$ python3 -q
>>> import numpy as np
>>> from numpy import linalg as LA
>>> np.set_printoptions(precision=3, suppress=True, linewidth=100, floatmode="fixed")
>>> def rd(a):
...     return np.round(a, 3) + 0
... 
>>> feats = np.loadtxt("out10.csv", delimiter=",")
>>> feats
array([[ 0.000,  0.000, -1.000,  0.000,  2.000, -2.000,  2.000,  1.000],
       [ 0.000, -1.000,  1.000,  1.000, -1.000, -2.000,  0.000,  2.000],
       [ 0.000,  0.000,  2.000,  1.000,  2.000, -2.000,  1.000,  0.000],
       [ 0.000,  0.000,  0.000,  0.000,  1.000,  1.000,  1.000,  2.000],
       [ 0.000,  0.000,  0.000,  0.000, -2.000,  1.000,  2.000, -2.000],
       [ 0.000,  0.000,  0.000,  0.000,  0.000,  2.000, -2.000,  1.000],
       [ 0.000,  0.000,  0.000,  0.000,  0.000,  0.000,  1.000,  2.000],
       [ 0.000,  0.000,  0.000,  0.000,  0.000,  0.000,  0.000, -2.000]])
>>> W = np.array([[-9, -5, -6, 5],
...     [0, -8, -4, 2],
...     [-4, 8, -1, 8],
...     [-2, 8, 5, -1],
...     [0, -7, -4, 3],
...     [-2, 2, -8, -7],
...     [9, -8, 6, -2],
...     [-2, 0, -8, -5]])
>>> c = np.array([2, -3, -2, 2])
>>> H = np.maximum(feats @ W + c, 0)
>>> print(LA.matrix_rank(H))
4
>>> (H > 0).mean(axis=0)
array([0.750, 0.250, 0.625, 0.500])
>>> Z = np.array([[-3, 3], [-3, 3], [-3, 3], [-1, -3]])
>>> H @ Z
array([[-116.000,   96.000],
       [-110.000,   78.000],
       [ -95.000,  -45.000],
       [ -15.000,   15.000],
       [-144.000,  144.000],
       [ -51.000,   51.000],
       [ -21.000,   21.000],
       [ -72.000,   24.000]])
>>> J = np.array([[0, 0, 0, 0, 0, 0],
...     [0, 0, 1, 0, 0, 1],
...     [0, 1, 0, 0, 0, 1],
...     [0, 0, 0, 0, 0, 0],
...     [0, 0, 0, 0, 0, 0],
...     [0, 1, 1, 0, 0, 0]])
>>> np.allclose(J[:-1].T @ LA.lstsq(J[:-1].T, J[-1])[0], J[-1])
False
>>> print(np.unique(J.round(6), axis=0).shape)
(4, 6)
>>> J.sum(axis=0)
array([0, 2, 2, 0, 0, 2])
>>> np.trace(J @ J @ J) // 6
np.int64(1)
>>> J @ J
array([[0, 0, 0, 0, 0, 0],
       [0, 2, 1, 0, 0, 1],
       [0, 1, 2, 0, 0, 1],
       [0, 0, 0, 0, 0, 0],
       [0, 0, 0, 0, 0, 0],
       [0, 1, 1, 0, 0, 2]])
>>> L = np.diag(J.sum(axis=1)) - J
>>> L
array([[ 0,  0,  0,  0,  0,  0],
       [ 0,  2, -1,  0,  0, -1],
       [ 0, -1,  2,  0,  0, -1],
       [ 0,  0,  0,  0,  0,  0],
       [ 0,  0,  0,  0,  0,  0],
       [ 0, -1, -1,  0,  0,  2]])
>>> L @ np.ones(6)
array([0.000, 0.000, 0.000, 0.000, 0.000, 0.000])
>>> rd(LA.eigvalsh(L))
array([0.000, 0.000, 0.000, 0.000, 3.000, 3.000])
>>> LA.matrix_rank(L)
np.int64(2)
>>> vals, V = LA.eigh(J)
>>> vals.sum(), np.trace(J)
(np.float64(0.0), np.int64(0))
>>> (vals > 1e-8).sum(), (vals < -1e-8).sum()
(np.int64(1), np.int64(2))
>>> print(rd(LA.eigvalsh(J + -1 * np.eye(6))))
[-2.000 -2.000 -1.000 -1.000 -1.000  1.000]
>>> rd(V.T @ J @ V)
array([[-1.000,  0.000,  0.000,  0.000,  0.000,  0.000],
       [ 0.000, -1.000,  0.000,  0.000,  0.000,  0.000],
       [ 0.000,  0.000,  0.000,  0.000,  0.000,  0.000],
       [ 0.000,  0.000,  0.000,  0.000,  0.000,  0.000],
       [ 0.000,  0.000,  0.000,  0.000,  0.000,  0.000],
       [ 0.000,  0.000,  0.000,  0.000,  0.000,  2.000]])
>>> r = LA.matrix_rank(J)
>>> print(r)
3
>>> N = LA.svd(J)[2][r:].T
>>> LA.matrix_rank(J.T @ J), LA.matrix_rank(J @ J.T)
(np.int64(3), np.int64(3))
>>> J @ N
array([[0.000, 0.000, 0.000],
       [0.000, 0.000, 0.000],
       [0.000, 0.000, 0.000],
       [0.000, 0.000, 0.000],
       [0.000, 0.000, 0.000],
       [0.000, 0.000, 0.000]])
>>> mat = np.loadtxt("arr.csv", delimiter=",")
>>> print(rd(mat))
[[ 0.809  0.000  0.000  0.000  0.000  0.000  0.000  0.000  0.000  0.000 -0.588]
 [ 0.000  1.000  0.000  0.000  0.000  0.000  0.000  0.000  0.000  0.000  0.000]
 [ 0.000  0.000  1.000  0.000  0.000  0.000  0.000  0.000  0.000  0.000  0.000]
 [ 0.000  0.000  0.000  1.000  0.000  0.000  0.000  0.000  0.000  0.000  0.000]
 [ 0.000  0.000  0.000  0.000  1.000  0.000  0.000  0.000  0.000  0.000  0.000]
 [ 0.000  0.000  0.000  0.000  0.000  1.000  0.000  0.000  0.000  0.000  0.000]
 [ 0.000  0.000  0.000  0.000  0.000  0.000  1.000  0.000  0.000  0.000  0.000]
 [ 0.000  0.000  0.000  0.000  0.000  0.000  0.000  1.000  0.000  0.000  0.000]
 [ 0.000  0.000  0.000  0.000  0.000  0.000  0.000  0.000  1.000  0.000  0.000]
 [ 0.000  0.000  0.000  0.000  0.000  0.000  0.000  0.000  0.000  1.000  0.000]
 [ 0.588  0.000  0.000  0.000  0.000  0.000  0.000  0.000  0.000  0.000  0.809]]
>>> vec = np.array([0, 0, 0, 0, 2, 1, 0, 3, 1, 3, 3])
>>> target = mat @ vec
>>> rd(target)
array([-1.763,  0.000,  0.000,  0.000,  2.000,  1.000,  0.000,  3.000,  1.000,  3.000,  2.427])
>>> rd(LA.solve(mat, -2 * target))
array([ 0.000,  0.000,  0.000,  0.000, -4.000, -2.000,  0.000, -6.000, -2.000, -6.000, -6.000])
>>> rd(LA.solve(mat, target + mat[:, 7]))
array([0.000, 0.000, 0.000, 0.000, 2.000, 1.000, 0.000, 4.000, 1.000, 3.000, 3.000])
>>> rd(LA.solve(mat, mat[:, 5]))
array([0.000, 0.000, 0.000, 0.000, 0.000, 1.000, 0.000, 0.000, 0.000, 0.000, 0.000])
>>> print(rd(LA.solve(mat, target)))
[0.000 0.000 0.000 0.000 2.000 1.000 0.000 3.000 1.000 3.000 3.000]
>>> vec = np.array([0, 4, 0, 4, 0, 8, 2, 2, 0, 8, 7])
>>> target = mat @ vec
>>> c, lr = np.zeros(11), 1 / LA.norm(mat, 2) ** 2
>>> for i in range(50):
...     c -= lr * mat.T @ (mat @ c - target)
...     if i % 10 == 0: print(i, round(LA.norm(mat @ c - target), 3))
... 
0 0.0
10 0.0
20 0.0
30 0.0
40 0.0
>>> print(rd(c))
[0.000 4.000 0.000 4.000 0.000 8.000 2.000 2.000 0.000 8.000 7.000]
>>> M2 = np.array([[2, 5, 3, 3, 1],
...     [3, 0, 2, 3, 2],
...     [2, 2, 4, 1, 0],
...     [0, 0, 2, 4, 5],
...     [5, 0, 2, 1, 2]])
>>> X = M2 + M2.T
>>> print(X)
[[4 8 5 3 6]
 [8 0 4 3 2]
 [5 4 8 3 2]
 [3 3 3 8 6]
 [6 2 2 6 4]]
>>> M2 = X / np.sqrt((X ** 2).mean(axis=1, keepdims=True))
>>> rd(LA.norm(M2, axis=1))
array([2.236, 2.236, 2.236, 2.236, 2.236])
>>> LA.matrix_rank(M2) == LA.matrix_rank(X)
np.True_
>>> theta = np.radians(84)
>>> r_ = np.eye(5)
>>> r_[3, 3] = r_[2, 2] = np.cos(theta)
>>> r_[3, 2], r_[2, 3] = -np.sin(theta), np.sin(theta)
>>> print(rd(r_))
[[ 1.000  0.000  0.000  0.000  0.000]
 [ 0.000  1.000  0.000  0.000  0.000]
 [ 0.000  0.000  0.105  0.995  0.000]
 [ 0.000  0.000 -0.995  0.105  0.000]
 [ 0.000  0.000  0.000  0.000  1.000]]
>>> M2 = X @ r_.T
>>> print(np.allclose(LA.norm(X, axis=1), LA.norm(M2, axis=1)))
True
>>> rd(LA.svd(X, compute_uv=False)), rd(LA.svd(M2, compute_uv=False))
(array([21.917,  6.971,  6.684,  3.130,  0.760]), array([21.917,  6.971,  6.684,  3.130,  0.760]))
>>> rd(np.abs(M2 - X).max(axis=0))
array([ 0.000,  0.000,  5.270, 10.643,  0.000])
>>> W = np.array([[0, -1, 0], [2, -1, -3], [0, 1, 3], [-3, 2, 0], [-2, -1, -3]])
>>> c = np.array([0, 2, 2])
>>> H = np.maximum(X @ W + c, 0)
>>> LA.matrix_rank(H)
np.int64(2)
>>> Z = np.array([[1, 1], [1, 2], [1, 0]])
>>> print(W @ Z)
[[-1 -2]
 [-2  0]
 [ 4  2]
 [-1  1]
 [-6 -4]]
>>> H @ Z
array([[ 0,  0],
       [10,  4],
       [13, 10],
       [ 9, 18],
       [ 4,  8]])
>>> (H @ Z).round(6).argmax(axis=1)
array([0, 0, 0, 1, 1])
>>> A = np.loadtxt("x.csv", delimiter=",")
>>> A
array([[ 4.703, -5.178, -2.982],
       [-4.681,  0.012,  3.502],
       [-4.196, -4.681,  2.871],
       [ 7.171,  1.483,  0.541],
       [ 2.028,  2.239, -9.226],
       [-0.691, -5.748, -4.760],
       [-8.880, -0.184,  0.880],
       [-0.636, -7.458,  5.799],
       [ 3.928, -2.837,  0.109],
       [ 0.516,  0.756, -4.522],
       [ 5.475, -1.243, -0.371],
       [-3.343, -3.920,  1.549],
       [-1.383,  6.898, -9.558],
       [ 2.206, -4.744, -1.934],
       [ 3.416, -3.787,  4.252],
       [-0.472, -0.949,  2.972],
       [ 0.985, -5.626, -1.679],
       [ 2.541, -1.968,  1.145],
       [-2.654,  0.388,  0.600],
       [-1.674, -1.364,  1.117],
       [ 5.526,  9.175, -1.784],
       [ 2.816, -3.783,  1.316],
       [ 0.448, -1.774,  3.033],
       [ 6.542, -4.336, -3.833],
       [ 3.986,  8.588, -2.549],
       [-5.206,  2.544,  8.606],
       [ 0.873,  1.241, -2.655],
       [-5.969,  7.156, -2.443],
       [ 1.339, -1.493, -3.078],
       [ 2.479, -7.040,  4.859]])
>>> D = LA.norm(A[:, None] - A[None], axis=-1)
>>> D[15].round(6).argsort(kind="stable")[:4]
array([15, 22, 19, 18])
>>> D.mean(axis=1).argmax()
np.int64(12)
>>> np.flatnonzero(D[15] < D.mean() / 2)
array([ 1, 11, 15, 17, 18, 19, 22])
>>> rd(D[:5, :5])
array([[ 0.000, 12.531, 10.663,  7.929, 10.058],
       [12.531,  0.000,  4.760, 12.305, 14.559],
       [10.663,  4.760,  0.000, 13.139, 15.263],
       [ 7.929, 12.305, 13.139,  0.000, 11.064],
       [10.058, 14.559, 15.263, 11.064,  0.000]])
>>> np.unravel_index(D.round(6).argmax(), D.shape)
(np.int64(7), np.int64(12))
